% python3 -q
>>> import numpy as np
>>> np.set_printoptions(suppress=True, linewidth=200)
>>> def tidy(a):
...     return np.round(a, 1) + 0
... 
>>> mat = np.array([[-12, -3], [-12, -3]])
>>> print(mat)
[[-12  -3]
 [-12  -3]]
>>> # column 0 is much longer than the rest
>>> r0, r1 = mat[1], mat[0]
>>> print(r0 @ r0)
153
>>> print(r0 @ r1)
153
>>> pr = (r0 @ r1) / (r0 @ r0) * r0
>>> print(np.linalg.matrix_rank(np.outer(r0, r1)))
1
>>> print(r1 - pr)
[0. 0.]
>>> print(np.outer(r0, r1))
[[144  36]
 [ 36   9]]
>>> proj = np.triu(np.array([[2, 0], [-2, 2]]), 1) + np.eye(2)
>>> M2 = proj @ mat @ np.linalg.inv(proj)
>>> print(np.trace(M2), np.trace(mat))
-15.0 -15
>>> print(tidy(np.linalg.det(M2)))
0.0
>>> print(np.poly(M2))
[ 1. 15.  0.]
>>> print(M2)
[[-12.  -3.]
 [-12.  -3.]]
>>> A = np.loadtxt("block7.csv", delimiter=",")
>>> print(A)
[[1.  0.5 0.2]
 [0.5 1.  0.5]
 [0.2 0.5 1. ]]
>>> ev, evecs = np.linalg.eigh(A)
>>> x0 = np.array([1, -2, 0])
>>> print(x0 @ A @ x0)
3.0
>>> print(x0 @ A @ x0 / (x0 @ x0), tidy(ev[0]), tidy(ev[-1]))
0.6 0.4 1.8
>>> print(tidy(np.poly(A)))
[ 1.  -3.   2.5 -0.6]
>>> print(tidy(np.linalg.eigvals(A)))
[1.8 0.8 0.4]
>>> print(tidy(np.linalg.eigvals(A).sum().real))
3.0
>>> x0 = np.ones(3)
>>> for _ in range(3):
...     x0 = A @ x0
...     x0 /= np.linalg.norm(x0)
...     print(round(x0 @ A @ x0, 1))
... 
1.8
1.8
1.8
>>> print(tidy(x0))
[0.5 0.7 0.5]
>>> feats = np.load("arr.npy")
>>> print(feats)
[[-0.2  1.  -0.5 -1.2]
 [ 1.2  1.9  0.4  1.2]
 [-0.5 -0.5  0.8 -0.3]
 [-1.4 -0.5 -0.3  0.3]
 [-0.4  1.   0.  -1. ]
 [-0.5  0.7 -0.6  0.4]
 [-1.7 -2.6  0.  -0.9]
 [-0.3 -0.9  0.9  0.8]
 [-1.1  0.9 -1.1 -0.4]
 [ 0.2 -0.6 -1.6  2.3]
 [-0.2 -1.5  0.2 -0.8]
 [-0.1 -0.2  0.7  0.2]
 [ 0.3 -1.3 -0.6  0.3]
 [ 1.7 -2.4  0.2  1.2]
 [-2.1  1.7  0.3  0.8]
 [-1.6 -0.3 -0.9  0.4]
 [-0.3 -0.9 -0.8  0.7]
 [-6.3  0.6  1.8  0.3]
 [ 1.1  1.2 -0.1  0.4]
 [ 0.5  0.7 -0.5  2.5]
 [ 0.1  0.4  0.7 -0.6]
 [ 0.1 -2.2  0.5  1.2]
 [ 0.8 -0.7 -0.2  0.8]
 [-0.4 -1.4  1.7 -0.2]
 [-0.7  1.4 -0.9  0. ]
 [ 0.4  0.5 -0.3  0.6]
 [-0.7 -1.1  0.5 -1.7]
 [ 0.8 -0.1  0.1  0.8]]
>>> Z = feats[[11, 3]].astype(float)
>>> for _ in range(3):
...     labels = np.linalg.norm(feats[:, None] - Z, axis=-1).argmin(axis=1)
...     Z = np.array([feats[labels == j].mean(axis=0) for j in range(2)])
... 
>>> print(labels)
[0 0 0 1 0 0 1 0 1 0 0 0 0 0 1 1 0 1 0 0 0 0 0 0 1 0 0 0]
>>> print(tidy(Z))
[[ 0.2 -0.3  0.1  0.4]
 [-2.1  0.2 -0.2  0.1]]
>>> x0 = np.array([6, 6, 7, 5])
>>> h1 = np.maximum(Z @ x0, 0)
>>> print(tidy(np.maximum(Z @ x0, 0) - np.maximum(-Z @ x0, 0)))
[  1.5 -12.5]
>>> print(tidy(Z.T @ h1))
[ 0.3 -0.5  0.1  0.5]
>>> print(tidy(h1))
[1.5 0. ]
>>> print(tidy(np.tanh(Z @ x0)))
[ 0.9 -1. ]
>>> cov = np.cov(feats, rowvar=False)
>>> print(np.argwhere(np.triu(np.abs(np.corrcoef(feats.T)) > 0.8, 1)))
[]
>>> print(tidy(feats.std(axis=0)))
[1.4 1.2 0.8 0.9]
>>> print(np.argsort(-feats.std(axis=0).round(6), kind="stable"))
[0 1 3 2]
>>> F = np.load("a.npy")
>>> print(F)
[[18.  4. 12. 20.]
 [ 4.  3.  3.  5.]
 [12.  3. 11. 15.]
 [20.  5. 15. 27.]]
>>> Lm = np.linalg.cholesky(F)
>>> print(np.linalg.eigvalsh(F).min() > 0)
True
>>> print(tidy(Lm))
[[4.2 0.  0.  0. ]
 [0.9 1.5 0.  0. ]
 [2.8 0.2 1.7 0. ]
 [4.7 0.4 0.9 1.9]]
>>> print(tidy(Lm @ Lm.T))
[[18.  4. 12. 20.]
 [ 4.  3.  3.  5.]
 [12.  3. 11. 15.]
 [20.  5. 15. 27.]]
>>> M2 = Lm / np.sqrt((Lm ** 2).mean(axis=1, keepdims=True))
>>> print(tidy(np.linalg.norm(M2, axis=1)))
[2. 2. 2. 2.]
